% python3 -q
>>> import numpy as np
>>> from numpy import linalg as LA
>>> np.set_printoptions(suppress=True, linewidth=100)
>>> tidy = lambda a: np.round(a, 2) + 0
>>> A = np.loadtxt("data.csv", delimiter=",")
>>> A
array([[ 2.,  2.,  2.,  2.,  2.,  2.,  2.,  2.,  2.,  2.,  2.],
       [ 2.,  4.,  4.,  4.,  4.,  4.,  4.,  4.,  4.,  4.,  4.],
       [ 2.,  4.,  6.,  6.,  6.,  6.,  6.,  6.,  6.,  6.,  6.],
       [ 2.,  4.,  6.,  8.,  8.,  8.,  8.,  8.,  8.,  8.,  8.],
       [ 2.,  4.,  6.,  8., 10., 10., 10., 10., 10., 10., 10.],
       [ 2.,  4.,  6.,  8., 10., 12., 12., 12., 12., 12., 12.],
       [ 2.,  4.,  6.,  8., 10., 12., 14., 14., 14., 14., 14.],
       [ 2.,  4.,  6.,  8., 10., 12., 14., 16., 16., 16., 16.],
       [ 2.,  4.,  6.,  8., 10., 12., 14., 16., 18., 18., 18.],
       [ 2.,  4.,  6.,  8., 10., 12., 14., 16., 18., 20., 20.],
       [ 2.,  4.,  6.,  8., 10., 12., 14., 16., 18., 20., 22.]])
>>> w, V = LA.eigh(A)
>>> x = np.array([-2, 1, 0, 1, -2, 0, -2, 1, 1, 0, -1])
>>> tidy(V * np.maximum(w, 0) @ V.T)
array([[ 2.,  2.,  2.,  2.,  2.,  2.,  2.,  2.,  2.,  2.,  2.],
       [ 2.,  4.,  4.,  4.,  4.,  4.,  4.,  4.,  4.,  4.,  4.],
       [ 2.,  4.,  6.,  6.,  6.,  6.,  6.,  6.,  6.,  6.,  6.],
       [ 2.,  4.,  6.,  8.,  8.,  8.,  8.,  8.,  8.,  8.,  8.],
       [ 2.,  4.,  6.,  8., 10., 10., 10., 10., 10., 10., 10.],
       [ 2.,  4.,  6.,  8., 10., 12., 12., 12., 12., 12., 12.],
       [ 2.,  4.,  6.,  8., 10., 12., 14., 14., 14., 14., 14.],
       [ 2.,  4.,  6.,  8., 10., 12., 14., 16., 16., 16., 16.],
       [ 2.,  4.,  6.,  8., 10., 12., 14., 16., 18., 18., 18.],
       [ 2.,  4.,  6.,  8., 10., 12., 14., 16., 18., 20., 20.],
       [ 2.,  4.,  6.,  8., 10., 12., 14., 16., 18., 20., 22.]])
>>> np.abs(A).sum(axis=1).max(), tidy(np.abs(w).max())
(np.float64(132.0), np.float64(107.36))
>>> tidy(LA.eigvalsh(A[1:, 1:]))
array([  0.51,   0.55,   0.62,   0.75,   0.97,   1.37,   2.19,   4.23,  11.79, 107.02])
>>> (np.sign(V[:, -1].round(6)) == np.sign(V[0, -1].round(6))).astype(int)
array([1, 1, 1, 1, 1, 1, 1, 1, 1, 1, 1])
>>> tidy(V * np.abs(w) @ V.T)
array([[ 2.,  2.,  2.,  2.,  2.,  2.,  2.,  2.,  2.,  2.,  2.],
       [ 2.,  4.,  4.,  4.,  4.,  4.,  4.,  4.,  4.,  4.,  4.],
       [ 2.,  4.,  6.,  6.,  6.,  6.,  6.,  6.,  6.,  6.,  6.],
       [ 2.,  4.,  6.,  8.,  8.,  8.,  8.,  8.,  8.,  8.,  8.],
       [ 2.,  4.,  6.,  8., 10., 10., 10., 10., 10., 10., 10.],
       [ 2.,  4.,  6.,  8., 10., 12., 12., 12., 12., 12., 12.],
       [ 2.,  4.,  6.,  8., 10., 12., 14., 14., 14., 14., 14.],
       [ 2.,  4.,  6.,  8., 10., 12., 14., 16., 16., 16., 16.],
       [ 2.,  4.,  6.,  8., 10., 12., 14., 16., 18., 18., 18.],
       [ 2.,  4.,  6.,  8., 10., 12., 14., 16., 18., 20., 20.],
       [ 2.,  4.,  6.,  8., 10., 12., 14., 16., 18., 20., 22.]])
